$ python -q
>>> import numpy as np
>>> np.set_printoptions(precision=3, suppress=True, linewidth=100, legacy="1.25")
>>> rd = lambda a: np.round(a, 3) + 0
>>> M = np.loadtxt("a.csv", delimiter=",")
>>> M
array([[-3.233, -1.33 ,  2.788,  8.944],
       [-4.206,  3.677, -6.216,  5.491],
       [-2.362, -7.013,  6.463,  1.864],
       [-4.749,  1.68 , -7.428,  4.411],
       [ 3.937,  2.798,  0.41 ,  8.746],
       [ 6.003, -1.904,  4.64 , -6.23 ],
       [-3.226, -3.009,  4.106, -7.98 ],
       [-9.978,  0.39 ,  0.196,  0.499],
       [-9.498, -3.086, -0.424, -0.282],
       [-6.322,  4.792,  1.384, -5.929],
       [ 3.969, -5.766,  0.807, -7.096],
       [ 0.316,  2.223,  2.348, -9.458],
       [ 1.915,  5.019,  2.918,  7.914],
       [-4.016, -9.052,  0.279,  1.365]])
>>> M2 = np.c_[M[:, :3] @ np.array([[1, 2, -1], [3, -1, -2], [-2, 3, 1]]), np.array([1, 4, 3, 0, 1, 0, 0, 5, 3, 0, 2, 5, 3, 5])]
>>> rd(M2)
array([[-12.799,   3.228,   8.681,   1.   ],
       [ 19.257, -30.737,  -9.364,   4.   ],
       [-36.327,  21.678,  22.851,   3.   ],
       [ 15.147, -33.462,  -6.039,   0.   ],
       [ 11.511,   6.306,  -9.123,   1.   ],
       [ -8.989,  27.83 ,   2.445,   0.   ],
       [-20.465,   8.875,  13.35 ,   0.   ],
       [ -9.2  , -19.758,   9.394,   5.   ],
       [-17.908, -17.182,  15.246,   3.   ],
       [  5.286, -13.284,  -1.878,   0.   ],
       [-14.943,  16.125,   8.37 ,   2.   ],
       [  2.289,   5.453,  -2.414,   5.   ],
       [ 11.136,   7.565,  -9.035,   3.   ],
       [-31.73 ,   1.857,  22.399,   5.   ]])
>>> np.linalg.matrix_rank(M2)
3
>>> rd(np.linalg.lstsq(M, M2[:, 0])[0])
array([ 1.,  3., -2.,  0.])
>>> Xc = M - M.mean(axis=0)
>>> Uu, s, vt = np.linalg.svd(Xc, full_matrices=False)
>>> (np.sign(Uu[:, 0]) == np.sign(Uu[0, 0])).astype(int)
array([1, 1, 0, 1, 1, 0, 0, 1, 1, 0, 0, 0, 1, 0])
>>> np.abs(vt[0]).argmax()
3
>>> rd(Xc.mean(axis=0))
array([0., 0., 0., 0.])
>>> Xc = M - M.mean(axis=0)
>>> evecs = np.linalg.svd(Xc)[2][:3]
>>> M2 = Xc - Xc @ evecs.T @ evecs
>>> rd(M2.std(axis=0))
array([0.944, 1.071, 2.407, 0.277])
>>> rd(np.cov(Xc @ evecs.T, rowvar=False))
array([[47.548,  0.   ,  0.   ],
       [ 0.   , 25.407,  0.   ],
       [ 0.   ,  0.   , 19.317]])
>>> A = np.loadtxt("case12.csv", delimiter=",")
>>> A
array([[ 0., -1.,  0.],
       [ 0.,  0.,  2.],
       [ 1.,  0.,  0.]])
>>> P = np.triu(np.array([[-7, 4, -9], [-9, 0, -9], [-2, -3, 7]]), 1) + np.eye(3)
>>> M2 = P @ A @ np.linalg.inv(P)
>>> rd(np.linalg.det(M2))
-2.0
>>> print(rd(np.poly(M2)))
[1. 0. 0. 2.]
>>> print(np.linalg.matrix_rank(M2))
3
>>> print(np.trace(M2), np.trace(A))
0.0 0.0
>>> M2
array([[ -9.,  35., 242.],
       [ -9.,  36., 245.],
       [  1.,  -4., -27.]])
>>> X = np.load("m.npy")
>>> X
array([[ 0,  0,  0,  0,  0,  0],
       [ 0, -2,  0,  0,  0,  0],
       [ 0,  0, -1,  0,  0,  0],
       [ 0,  0,  0, -2,  0,  0],
       [ 0,  0,  0,  0,  2,  0],
       [ 0,  0,  0,  0,  0,  2]])
>>> M2 = np.array([[2, -1, 1], [2, -1, 3], [0, 3, 3], [2, 3, -3], [0, 2, 3], [1, -3, 1]])
>>> M2.T @ X.T
array([[ 0, -4,  0, -4,  0,  2],
       [ 0,  2, -3, -6,  4, -6],
       [ 0, -6, -3,  6,  6,  2]])
>>> np.einsum("ij->j", X)
array([ 0, -2, -1, -2,  2,  2])
>>> def softmax(z):
...     e = np.exp(z - z.max(axis=-1, keepdims=True))
...     return e / e.sum(axis=-1, keepdims=True)
... 
>>> rd(softmax(X[4] + 4))
array([0.081, 0.081, 0.081, 0.081, 0.596, 0.081])
>>> rd(softmax(10 * X[4]))
array([0., 0., 0., 0., 1., 0.])
>>> rd(softmax(X).sum(axis=1))
array([1., 1., 1., 1., 1., 1.])
>>> print(rd(softmax(X[4])))
[0.081 0.081 0.081 0.081 0.596 0.081]
>>> att = X @ X.T / np.sqrt(6)
>>> print(rd(softmax(att)[4] @ X))
[ 0.    -0.198 -0.099 -0.198  1.012  0.198]
>>> rd(softmax(att + np.triu(np.full(att.shape, -np.inf), 1)))
array([[1.   , 0.   , 0.   , 0.   , 0.   , 0.   ],
       [0.163, 0.837, 0.   , 0.   , 0.   , 0.   ],
       [0.285, 0.285, 0.429, 0.   , 0.   , 0.   ],
       [0.123, 0.123, 0.123, 0.631, 0.   , 0.   ],
       [0.11 , 0.11 , 0.11 , 0.11 , 0.561, 0.   ],
       [0.099, 0.099, 0.099, 0.099, 0.099, 0.506]])
>>> w, evecs = np.linalg.eigh(X)
>>> rd(np.linalg.eigvalsh(X @ X))
array([0., 1., 4., 4., 4., 4.])
>>> evecs.T @ evecs
array([[1., 0., 0., 0., 0., 0.],
       [0., 1., 0., 0., 0., 0.],
       [0., 0., 1., 0., 0., 0.],
       [0., 0., 0., 1., 0., 0.],
       [0., 0., 0., 0., 1., 0.],
       [0., 0., 0., 0., 0., 1.]])
>>> rd(np.linalg.svd(X, compute_uv=False))
array([2., 2., 2., 2., 1., 0.])
>>> w.sum(), np.trace(X)
(-1.0, -1)
>>> w
array([-2., -2., -1.,  0.,  2.,  2.])
>>> print(X[:, 4] @ X[:, 2])
0
>>> X.T @ X
array([[0, 0, 0, 0, 0, 0],
       [0, 4, 0, 0, 0, 0],
       [0, 0, 1, 0, 0, 0],
       [0, 0, 0, 4, 0, 0],
       [0, 0, 0, 0, 4, 0],
       [0, 0, 0, 0, 0, 4]])
>>> rd(np.linalg.norm(X, axis=0))
array([0., 2., 1., 2., 2., 2.])
>>> rd(np.linalg.pinv(X))
array([[ 0. ,  0. ,  0. ,  0. ,  0. ,  0. ],
       [ 0. , -0.5,  0. ,  0. ,  0. ,  0. ],
       [ 0. ,  0. , -1. ,  0. ,  0. ,  0. ],
       [ 0. ,  0. ,  0. , -0.5,  0. ,  0. ],
       [ 0. ,  0. ,  0. ,  0. ,  0.5,  0. ],
       [ 0. ,  0. ,  0. ,  0. ,  0. ,  0.5]])
>>> cov = X.T @ X
>>> np.allclose(cov, cov.T)
True
>>> np.linalg.matrix_rank(cov)
5
>>> (X @ X.T).shape
(6, 6)
>>> data = np.loadtxt("data.csv", delimiter=",")
>>> data
array([[-6.044, -2.01 ,  0.03 ],
       [-5.975, -1.991,  0.059],
       [-6.013, -2.048,  0.026],
       [ 2.983,  0.982, -0.028],
       [-0.044, -0.047,  0.051],
       [ 0.106,  0.041, -0.015]])
>>> P = data @ np.linalg.solve(data.T @ data, data.T)
>>> rd(P @ data[:, 2])
array([ 0.03 ,  0.059,  0.026, -0.028,  0.051, -0.015])
>>> rd(np.trace(P))
3.0
>>> C = 20 * np.array([[-0.2, 1.2, -0.4, 0.6, -0.2], [-0.1, -1.8, 0.1, -1.3, 0.0]])
>>> rng = np.random.default_rng(310)
>>> idx = rng.integers(0, 2, 28)
>>> F = C[idx] + rng.normal(size=(28, 5))
>>> rd(F)
array([[ -4.668,  22.866,  -7.516,  12.685,  -4.493],
       [ -2.457, -37.761,   0.969, -26.051,   0.405],
       [ -3.696,  21.721,  -6.9  ,  11.927,  -2.4  ],
       [ -1.346, -36.194,   2.645, -25.682,  -0.127],
       [ -3.   , -33.816,   0.059, -25.252,  -0.762],
       [ -2.786, -36.279,   2.741, -24.185,  -0.188],
       [ -1.958,  23.228,  -8.162,  12.252,  -1.528],
       [ -1.909, -35.08 ,   2.798, -26.283,  -0.08 ],
       [ -4.234,  22.069,  -7.27 ,  12.666,  -3.637],
       [ -4.664,  22.224,  -8.973,  11.342,  -3.529],
       [ -1.202, -37.181,   2.821, -26.043,  -0.714],
       [ -3.824,  23.5  ,  -7.22 ,  11.913,  -4.243],
       [ -3.282,  25.139,  -8.058,  11.493,  -4.938],
       [ -3.844,  23.407,  -7.882,  12.602,  -4.118],
       [ -2.869, -35.385,   0.052, -26.505,   1.551],
       [ -2.802, -35.606,   1.23 , -23.471,  -1.415],
       [ -4.049,  22.862,  -9.582,  11.103,  -4.155],
       [ -3.812,  22.932,  -6.765,  11.493,  -0.758],
       [ -0.542, -35.712,   2.265, -27.202,  -0.381],
       [ -4.556,  25.053,  -6.861,  11.422,  -3.634],
       [ -3.409,  23.43 ,  -8.075,  11.963,  -3.513],
       [ -1.996,  26.786,  -6.716,  10.994,  -2.778],
       [ -3.06 , -35.973,   2.411, -26.061,   1.805],
       [ -4.417,  23.731,  -7.59 ,  12.181,  -4.173],
       [ -3.662, -36.944,   2.434, -24.923,  -1.907],
       [ -1.871, -36.96 ,   2.847, -26.82 ,  -0.254],
       [ -1.905, -36.376,   1.461, -26.448,   1.673],
       [ -3.989,  24.298,  -7.442,  10.472,  -3.522]])
>>> u = np.array([3, 2, 2])
>>> rd(np.polyval(u, F[3]))
array([   4.742, 3859.578,   28.282, 1929.364,    1.794])
>>> rd(np.convolve(F[3], u))
array([  -4.038, -111.273,  -67.144, -144.144,  -46.456,  -51.619,   -0.255])
